$ python -q
>>> import numpy as np
>>> from numpy import linalg as LA
>>> np.set_printoptions(precision=2, suppress=True, linewidth=100)
>>> K = np.array([[-0.6, 0.6, 1.9, -0.8],
...     [1.0, 0.7, 0.9, -0.5],
...     [-0.1, -0.1, 0.8, -0.9],
...     [-1.0, -0.4, 0.1, -1.2]])
>>> K
array([[-0.6,  0.6,  1.9, -0.8],
       [ 1. ,  0.7,  0.9, -0.5],
       [-0.1, -0.1,  0.8, -0.9],
       [-1. , -0.4,  0.1, -1.2]])
>>> u = np.array([2, 1, 1, -1])
>>> out = K + np.outer(u, np.eye(4)[0])
>>> LA.matrix_rank(out - K)
np.int64(1)
>>> round(LA.det(out) / LA.det(K), 2), np.round(1 + LA.solve(K, u)[0], 2)
(np.float64(1.71), np.float64(1.71))
>>> rng = np.random.default_rng(724439)
>>> idx = rng.permutation(4)
>>> idx
array([1, 0, 2, 3])
>>> out = K[idx][:, idx]
>>> round(float(LA.det(out)), 2), round(float(LA.det(K[idx])), 2)
(1.07, -1.07)
>>> np.diag(out)
array([ 0.7, -0.6,  0.8, -1.2])
>>> round(float(np.trace(out)), 2)
-0.3
>>> Q = K.astype(float).copy()
>>> for j in range(4):
...     Q[:, j] -= Q[:, :j] @ (Q[:, :j].T @ Q[:, j])
...     Q[:, j] /= LA.norm(Q[:, j])
... 
>>> np.round(Q.T @ K, 2) + 0
array([[ 1.54,  0.49, -0.27,  0.82],
       [ 0.  ,  0.88,  2.02, -0.75],
       [ 0.  ,  0.  ,  0.97, -1.11],
       [ 0.  ,  0.  ,  0.  ,  0.81]])
>>> np.round(Q.T @ Q, 2) + 0
array([[1., 0., 0., 0.],
       [0., 1., 0., 0.],
       [0., 0., 1., 0.],
       [0., 0., 0., 1.]])
>>> X = np.load("layer0.npy")
>>> X
array([[ 1.  ,  0.  ,  0.  ,  0.  ],
       [ 0.  ,  1.  ,  0.  ,  0.  ],
       [ 0.  ,  0.  ,  0.71, -0.71],
       [ 0.  ,  0.  ,  0.71,  0.71]])
>>> gram = X.T @ X
>>> gram.round(2) + 0
array([[1., 0., 0., 0.],
       [0., 1., 0., 0.],
       [0., 0., 1., 0.],
       [0., 0., 0., 1.]])
>>> np.allclose(gram, gram.T)
True
>>> np.trace(gram), (X ** 2).sum()
(np.float64(4.0), np.float64(4.0))
>>> (LA.matrix_power((X != 0) + (X.T != 0) + np.eye(4), 4) > 0).astype(int)
array([[1, 0, 0, 0],
       [0, 1, 0, 0],
       [0, 0, 1, 1],
       [0, 0, 1, 1]])
>>> (X != 0).astype(int)
array([[1, 0, 0, 0],
       [0, 1, 0, 0],
       [0, 0, 1, 1],
       [0, 0, 1, 1]])
>>> X.inv()
Traceback (most recent call last):
  File "<python-input-28>", line 1, in <module>
    X.inv()
    ^^^^^
AttributeError: 'numpy.ndarray' object has no attribute 'inv'
>>> (X + X.T) / 2
array([[1.  , 0.  , 0.  , 0.  ],
       [0.  , 1.  , 0.  , 0.  ],
       [0.  , 0.  , 0.71, 0.  ],
       [0.  , 0.  , 0.  , 0.71]])
>>> round(np.abs(LA.eigvals(X)).max(), 2)
np.float64(1.0)
>>> np.allclose(X @ X.T, X.T @ X)
True
>>> np.sort(np.abs(LA.eigvals(X)))
array([1., 1., 1., 1.])
>>> X[:, 3] @ X[:, 0]
np.float64(0.0)
>>> np.round(X.T @ X, 2) + 0
array([[1., 0., 0., 0.],
       [0., 1., 0., 0.],
       [0., 0., 1., 0.],
       [0., 0., 0., 1.]])
>>> x0 = np.array([-4, -2, -5, -1])
>>> X.T @ (X @ x0)
array([-4., -2., -5., -1.])
>>> np.abs(LA.eigvals(X))
array([1., 1., 1., 1.])
>>> feats = np.load("block3.npy")
>>> feats
array([[ 1.8 , -2.38, -0.8 , -0.8 ],
       [-0.9 , -3.6 , -1.2 , -0.6 ],
       [ 0.4 ,  1.82,  0.6 , -0.4 ],
       [-0.5 , -4.19, -1.4 ,  1.9 ],
       [-2.1 ,  2.08,  0.7 , -0.3 ],
       [-1.9 , -0.88, -0.3 ,  1.9 ],
       [ 0.1 ,  0.02,  0.  ,  1.8 ],
       [ 0.2 ,  2.37,  0.8 ,  1.5 ],
       [ 0.4 , -1.8 , -0.6 ,  0.3 ],
       [ 0.4 , -3.29, -1.1 ,  2.3 ],
       [-1.5 ,  4.48,  1.5 ,  0.1 ],
       [ 1.1 , -0.29, -0.1 ,  0.3 ],
       [ 0.1 ,  1.21,  0.4 , -1.1 ],
       [-0.6 ,  3.02,  1.  , -0.6 ],
       [ 1.2 , -0.62, -0.2 ,  1.  ],
       [ 1.2 ,  0.61,  0.2 ,  0.2 ],
       [ 0.1 ,  2.39,  0.8 , -0.4 ],
       [ 0.2 ,  1.84,  0.6 , -0.1 ],
       [-1.4 , -1.16, -0.4 , -0.3 ],
       [ 0.5 ,  3.31,  1.1 , -0.2 ],
       [ 0.4 , -0.25, -0.1 , -1.6 ],
       [-0.2 ,  1.51,  0.5 ,  0.5 ],
       [ 1.2 , -1.85, -0.6 ,  0.  ],
       [-0.2 , -2.07, -0.7 , -1.2 ],
       [-0.2 ,  2.68,  0.9 , -0.3 ]])
>>> gram = np.cov(feats, rowvar=False)
>>> np.argsort(-feats.std(axis=0).round(6), kind="stable")
array([1, 3, 0, 2])
>>> np.corrcoef(feats.T)
array([[ 1.  , -0.18, -0.18, -0.07],
       [-0.18,  1.  ,  1.  , -0.24],
       [-0.18,  1.  ,  1.  , -0.24],
       [-0.07, -0.24, -0.24,  1.  ]])
>>> gram
array([[ 0.98, -0.42, -0.14, -0.07],
       [-0.42,  5.56,  1.86, -0.59],
       [-0.14,  1.86,  0.62, -0.19],
       [-0.07, -0.59, -0.19,  1.09]])
>>> Xs = feats - feats.mean(axis=0)
>>> V = LA.svd(Xs)[2][:3]
>>> out = Xs - Xs @ V.T @ V
>>> np.round(out.std(axis=0), 2) + 0
array([0.  , 0.  , 0.01, 0.  ])
>>> np.round(np.cov(Xs @ V.T, rowvar=False), 2) + 0
array([[6.29, 0.  , 0.  ],
       [0.  , 1.11, 0.  ],
       [0.  , 0.  , 0.85]])
>>> np.diag(V.T @ V)
array([1. , 0.9, 0.1, 1. ])
>>> out = K + rng.integers(-2, 3, (4, 3)) @ rng.integers(-2, 3, (3, 4))
>>> out
array([[ 1.4,  0.6, -4.1,  1.2],
       [ 2. ,  5.7,  1.9, -0.5],
       [-0.1, -2.1,  2.8, -2.9],
       [-2. , -2.4, -0.9, -0.2]])
>>> np.round(LA.svd(out - K, compute_uv=False), 2) + 0
array([7.18, 5.91, 1.88, 0.  ])
>>> np.abs(out - K).sum(axis=1)
array([10.,  7.,  6.,  5.])
>>> out - K
array([[ 2.,  0., -6.,  2.],
       [ 1.,  5.,  1.,  0.],
       [ 0., -2.,  2., -2.],
       [-1., -2., -1.,  1.]])
>>> idx = feats[:, 2] > np.median(feats[:, 2])
>>> u = feats[idx].mean(axis=0) - feats[~idx].mean(axis=0)
>>> (((feats - feats.mean(axis=0)) @ u > 0) == idx).mean()
np.float64(1.0)
>>> np.argsort(-np.abs(u).round(6), kind="stable")
array([1, 2, 3, 0])
>>> ((feats - feats.mean(axis=0)) @ u > 0).astype(int)
array([0, 0, 1, 0, 1, 0, 0, 1, 0, 0, 1, 0, 1, 1, 0, 1, 1, 1, 0, 1, 0, 1, 0, 0, 1])
>>> arr = np.load("arr.npy")
>>> arr
array([[ 0, -2,  0, -2],
       [ 1, -1,  1, -1],
       [ 0, -2,  0, -2],
       [ 1, -1,  1, -1]])
>>> idx = rng.permutation(4)
>>> idx
array([3, 1, 0, 2])
>>> out = arr[idx][:, idx]
>>> np.trace(out)
np.int64(-2)
>>> np.diag(out)
array([-1, -1,  0,  0])
>>> round(LA.det(out), 2), round(float(LA.det(arr[idx])), 2)
(np.float64(0.0), 0.0)
>>> out
array([[-1, -1,  1,  1],
       [-1, -1,  1,  1],
       [-2, -2,  0,  0],
       [-2, -2,  0,  0]])
>>> round(LA.eigvals(out).sum().real, 2)
np.float64(-2.0)
>>> np.round(LA.eigvals(out), 2) + 0
array([-1.+2.65j, -1.-2.65j,  0.+0.j  ,  0.+0.j  ])
>>> np.round(LA.det(out.T), 2)
np.float64(0.0)
>>> np.round(LA.det(2 * out), 2), np.round(LA.det(out), 2)
(np.float64(0.0), np.float64(0.0))
>>> np.einsum("ii->", out)
np.int64(-2)
>>> np.kron(np.eye(2, dtype=int), out)
array([[-1, -1,  1,  1,  0,  0,  0,  0],
       [-1, -1,  1,  1,  0,  0,  0,  0],
       [-2, -2,  0,  0,  0,  0,  0,  0],
       [-2, -2,  0,  0,  0,  0,  0,  0],
       [ 0,  0,  0,  0, -1, -1,  1,  1],
       [ 0,  0,  0,  0, -1, -1,  1,  1],
       [ 0,  0,  0,  0, -2, -2,  0,  0],
       [ 0,  0,  0,  0, -2, -2,  0,  0]])
>>> np.round(np.poly(out), 2) + 0
array([1., 2., 8., 0., 0.])
>>> rank = LA.matrix_rank(arr)
>>> rank
np.int64(2)
>>> ns = LA.svd(arr)[2][rank:].T
>>> [int(LA.matrix_rank(arr[:i])) for i in range(1, len(arr) + 1)]
[1, 2, 2, 2]
>>> LA.matrix_rank(arr.T @ arr), LA.matrix_rank(arr @ arr.T)
(np.int64(2), np.int64(2))
>>> [int(LA.matrix_rank(arr[:, :j + 1])) for j in range(4)]
[1, 2, 2, 2]
>>> np.round(ns @ ns.T, 2) + 0
array([[ 0.5,  0. , -0.5,  0. ],
       [ 0. ,  0.5,  0. , -0.5],
       [-0.5,  0. ,  0.5,  0. ],
       [ 0. , -0.5,  0. ,  0.5]])
>>> np.allclose(arr @ ns, 0)
True
>>> np.round(arr @ ns, 2) + 0
array([[0., 0.],
       [0., 0.],
       [0., 0.],
       [0., 0.]])
>>> x0 = np.array([-3, 3, 1, 3])
>>> np.einsum("ij,j->i", arr, x0)
array([-12,  -8, -12,  -8])
>>> arr @ np.eye(4)[2]
array([0., 1., 0., 1.])
>>> out = np.array([[2, 2, 2], [3, 3, 0], [0, 2, 1], [-2, -3, 3]])
>>> out.T @ arr.T
array([[-2,  1, -2,  1],
       [ 0,  4,  0,  4],
       [-6,  0, -6,  0]])
>>> np.vstack([arr, out.T]).shape
(7, 4)
>>> arr @ out
array([[-2,  0, -6],
       [ 1,  4,  0],
       [-2,  0, -6],
       [ 1,  4,  0]])
>>> LA.matrix_rank(arr @ out)
np.int64(2)
>>> np.einsum("ik,kj->ij", arr, out)
array([[-2,  0, -6],
       [ 1,  4,  0],
       [-2,  0, -6],
       [ 1,  4,  0]])
